$ python3 -q
>>> import numpy as np
>>> np.set_printoptions(suppress=True, linewidth=140)
>>> rd = lambda a: np.round(a, 2) + 0
>>> X = np.load("data.npy")
>>> X
array([[5, 0, 0],
       [2, 5, 0],
       [3, 1, 3]])
>>> rng = np.random.default_rng(19293)
>>> idx = rng.permutation(3)
>>> M2 = X[:, idx] * rng.choice([-1, 1], 3)
>>> M2
array([[ 0,  5,  0],
       [ 0,  2, -5],
       [-3,  3, -1]])
>>> Uu, _, Vt = np.linalg.svd(X.T @ M2)
>>> rd(Uu @ Vt)
array([[ 0.,  1.,  0.],
       [ 0.,  0., -1.],
       [-1.,  0.,  0.]])
>>> idx
array([2, 0, 1])
>>> rd(np.linalg.lstsq(X, M2)[0])
array([[ 0.,  1.,  0.],
       [ 0.,  0., -1.],
       [-1.,  0.,  0.]])
>>> def softmax(z):
...     e = np.exp(z - z.max(axis=-1, keepdims=True))
...     return e / e.sum(axis=-1, keepdims=True)
... 
>>> rd(softmax(X[0]))
array([0.99, 0.01, 0.01])
>>> rd(softmax(X[0] + -1))
array([0.99, 0.01, 0.01])
>>> scores = X @ X.T / np.sqrt(3)
>>> rd(softmax(scores + np.triu(np.full(scores.shape, -np.inf), 1)))
array([[1.  , 0.  , 0.  ],
       [0.  , 1.  , 0.  ],
       [0.09, 0.01, 0.9 ]])
>>> M2 = X / np.linalg.norm(X, axis=1, keepdims=True)
>>> C2 = M2 @ M2.T
>>> np.argwhere(np.triu(np.abs(C2) > 0.95, 1))
array([], shape=(0, 2), dtype=int64)
>>> rd(C2[2])
array([0.69, 0.47, 1.  ])
>>> (np.abs(C2) > 0.9).astype(int)
array([[1, 0, 0],
       [0, 1, 0],
       [0, 0, 1]])
>>> (C2 - 2 * np.eye(3)).round(6).argmax(axis=1)
array([2, 2, 0])
>>> np.linalg.matrix_rank(X)
np.int64(3)
>>> X.shape
(3, 3)
>>> rd(X.mean(axis=0))
array([3.33, 2.  , 1.  ])
>>> rd(np.linalg.svd(X, compute_uv=False))
array([6.96, 4.26, 2.53])
>>> X.sum(axis=1)
array([5, 7, 7])
>>> np.count_nonzero(X)
np.int64(6)
>>> np.unravel_index(np.abs(X).argmax(), X.shape)
(np.int64(0), np.int64(0))
>>> rd(np.linalg.norm(X))
np.float64(8.54)
>>> O, r_ = np.linalg.qr(X)
>>> rd(O.T @ O)
array([[1., 0., 0.],
       [0., 1., 0.],
       [0., 0., 1.]])
>>> rd(O)
array([[-0.81,  0.37, -0.45],
       [-0.32, -0.93, -0.17],
       [-0.49,  0.01,  0.87]])
>>> O.shape, r_.shape
((3, 3), (3, 3))
>>> rd(r_)
array([[-6.16, -2.11, -1.46],
       [ 0.  , -4.64,  0.02],
       [ 0.  ,  0.  ,  2.62]])
>>> np.trace(O @ O.T)
np.float64(3.0)
>>> np.allclose(r_.T @ r_, X.T @ X)
True
>>> rd(np.abs(np.diag(r_)))
array([6.16, 4.64, 2.62])
>>> M = np.loadtxt("arr.csv", delimiter=",")
>>> M
array([[-1.,  1.,  1.],
       [ 1., -1.,  1.],
       [ 1.,  1., -1.]])
>>> rd(np.linalg.eigvals(M).sum().real)
np.float64(-3.0)
>>> np.kron(np.eye(2, dtype=int), M)
array([[-1.,  1.,  1., -0.,  0.,  0.],
       [ 1., -1.,  1.,  0., -0.,  0.],
       [ 1.,  1., -1.,  0.,  0., -0.],
       [-0.,  0.,  0., -1.,  1.,  1.],
       [ 0., -0.,  0.,  1., -1.,  1.],
       [ 0.,  0., -0.,  1.,  1., -1.]])
>>> rd(np.linalg.det(2 * M)), rd(np.linalg.det(M))
(np.float64(32.0), np.float64(4.0))
>>> rd(np.poly(M))
array([ 1.,  3.,  0., -4.])
>>> rd(np.linalg.eigvals(M))
array([ 1., -2., -2.])
>>> f = np.array([0, -3, 0])
>>> M2 = M + np.outer(f, np.eye(3)[1])
>>> rd(np.linalg.det(M2) / np.linalg.det(M)), rd(1 + np.linalg.solve(M, f)[1])
(np.float64(1.0), np.float64(1.0))
>>> np.linalg.matrix_rank(M2 - M)
np.int64(1)
>>> np.linalg.matrix_rank(np.linalg.inv(M2) - np.linalg.inv(M), tol=1e-8)
np.int64(1)
>>> M2
array([[-1.,  1.,  1.],
       [ 1., -4.,  1.],
       [ 1.,  1., -1.]])
>>> C2 = M.T @ M
>>> np.trace(C2), (M ** 2).sum()
(np.float64(9.0), np.float64(9.0))
>>> C2
array([[ 3., -1., -1.],
       [-1.,  3., -1.],
       [-1., -1.,  3.]])
>>> rd(np.linalg.svd(M, compute_uv=False) ** 2)
array([4., 4., 1.])
>>> np.allclose(M @ M.T, M.T @ M)
True
>>> np.fft.fft(M[0])
array([ 1.+0.j, -2.+0.j, -2.+0.j])
>>> M @ (-1.0) ** np.arange(3)
array([-1.,  3., -1.])
>>> vec = np.array([2, 2, 2])
>>> rhs = M @ vec
>>> b, lr = np.zeros(3), 1 / np.linalg.norm(M, 2) ** 2
>>> for i in range(60):
...     b -= lr * M.T @ (M @ b - rhs)
...     if i % 10 == 0: print(i, round(np.linalg.norm(M @ b - rhs), 2))
... 
0 2.6
10 0.15
20 0.01
30 0.0
40 0.0
50 0.0
>>> rd(np.linalg.cond(M))
np.float64(2.0)
>>> arr = np.array([[35, 4, 5, -3], [5, -15, 1, 3], [-1, 2, -28, -4], [0, 3, 1, -30]])
>>> arr
array([[ 35,   4,   5,  -3],
       [  5, -15,   1,   3],
       [ -1,   2, -28,  -4],
       [  0,   3,   1, -30]])
>>> M2 = np.linalg.inv(arr)
>>> np.allclose(M2, arr.T)
False
>>> rd(arr @ M2)
array([[1., 0., 0., 0.],
       [0., 1., 0., 0.],
       [0., 0., 1., 0.],
       [0., 0., 0., 1.]])
>>> rd(np.linalg.cond(arr))
np.float64(2.5)
>>> (np.abs(M2) > 1e-9).astype(int)
array([[1, 1, 1, 1],
       [1, 1, 1, 1],
       [1, 1, 1, 1],
       [1, 1, 1, 1]])
>>> O, _ = np.linalg.qr(np.array([[1.2, -0.6], [0.6, -1.3]]))
>>> ev = np.array([-3, 1])
>>> K = O @ np.diag(ev) @ O.T
>>> rd(K)
array([[-2.2, -1.6],
       [-1.6,  0.2]])
>>> rd(np.linalg.eigvals(K).sum().real)
np.float64(-2.0)
>>> rd(np.einsum("ii->", K))
np.float64(-2.0)
>>> ev, evecs = np.linalg.eigh(K)
>>> vec = np.array([-3, -3])
>>> rd(np.abs(K).sum(axis=1).max()), rd(np.abs(ev).max())
(np.float64(3.8), np.float64(3.0))
>>> rd(evecs * np.abs(ev) @ evecs.T)
array([[2.6, 0.8],
       [0.8, 1.4]])
>>> rd(evecs * np.maximum(ev, 0) @ evecs.T)
array([[ 0.2, -0.4],
       [-0.4,  0.8]])
>>> w1 = np.array([[-1, 2, 0, -2, -2, 1], [-1, 1, 2, 0, 0, -1]])
>>> b = np.array([2, 5, 1, 5, 0, 3])
>>> H = np.maximum(K @ w1 + b, 0)
>>> np.linalg.matrix_rank(H)
np.int64(2)
>>> rd(H)
array([[5.8, 0. , 0. , 9.4, 4.4, 2.4],
       [3.4, 2. , 1.4, 8.2, 3.2, 1.2]])
>>> (H > 0).mean(axis=0)
array([1. , 0.5, 0.5, 1. , 1. , 1. ])
>>> Z = np.array([[0, 1, 2],
...     [-1, -3, 0],
...     [-2, 2, -2],
...     [2, 2, 2],
...     [-2, 1, 3],
...     [1, 1, 1]])
>>> rd(H @ Z)
array([[12.4, 31.4, 46. ],
       [ 6.4, 21. , 31.2]])
>>> (H @ Z).round(6).argmax(axis=1)
array([2, 2])
>>> w1 @ Z
array([[ -1, -12, -11],
       [ -6,  -1,  -7]])
>>> A = np.array([[-0.1, -0.7, -0.7],
...     [-0.7, 1.4, -0.5],
...     [0.1, 0.0, 0.4],
...     [-1.4, 0.9, -0.8],
...     [-0.7, -0.7, -0.9],
...     [0.1, -0.2, 1.1],
...     [0.5, -0.2, -0.2],
...     [0.4, -2.0, -1.6],
...     [-1.3, -0.6, 0.6],
...     [-0.2, -0.6, -0.1],
...     [0.6, -1.0, 0.7],
...     [2.2, -0.1, -0.7],
...     [-0.8, 0.9, 0.5],
...     [0.6, -0.7, 0.4],
...     [-0.7, -0.7, 0.7],
...     [-1.4, -0.1, -1.8],
...     [-1.3, -1.2, 0.3],
...     [-1.8, 0.9, 0.0],
...     [-1.2, 0.2, 0.1],
...     [0.7, 1.3, -0.1],
...     [0.2, 1.7, -0.8],
...     [0.1, 1.4, -2.0],
...     [0.7, 0.0, -0.6],
...     [-0.4, -0.2, -0.7]])
>>> A[12] *= 20
>>> A
array([[ -0.1,  -0.7,  -0.7],
       [ -0.7,   1.4,  -0.5],
       [  0.1,   0. ,   0.4],
       [ -1.4,   0.9,  -0.8],
       [ -0.7,  -0.7,  -0.9],
       [  0.1,  -0.2,   1.1],
       [  0.5,  -0.2,  -0.2],
       [  0.4,  -2. ,  -1.6],
       [ -1.3,  -0.6,   0.6],
       [ -0.2,  -0.6,  -0.1],
       [  0.6,  -1. ,   0.7],
       [  2.2,  -0.1,  -0.7],
       [-16. ,  18. ,  10. ],
       [  0.6,  -0.7,   0.4],
       [ -0.7,  -0.7,   0.7],
       [ -1.4,  -0.1,  -1.8],
       [ -1.3,  -1.2,   0.3],
       [ -1.8,   0.9,   0. ],
       [ -1.2,   0.2,   0.1],
       [  0.7,   1.3,  -0.1],
       [  0.2,   1.7,  -0.8],
       [  0.1,   1.4,  -2. ],
       [  0.7,   0. ,  -0.6],
       [ -0.4,  -0.2,  -0.7]])
>>> Ac = A - A.mean(axis=0)
>>> evecs = np.linalg.svd(Ac)[2][:1]
>>> M2 = Ac - Ac @ evecs.T @ evecs
>>> rd(np.diag(evecs.T @ evecs))
array([0.37, 0.48, 0.15])
>>> rd((Ac @ evecs.T).std(axis=0))
array([5.29])
>>> rd(np.cov(Ac @ evecs.T, rowvar=False))
np.float64(29.18)
>>> rd(np.linalg.norm(M2) / np.linalg.norm(Ac))
np.float64(0.22)
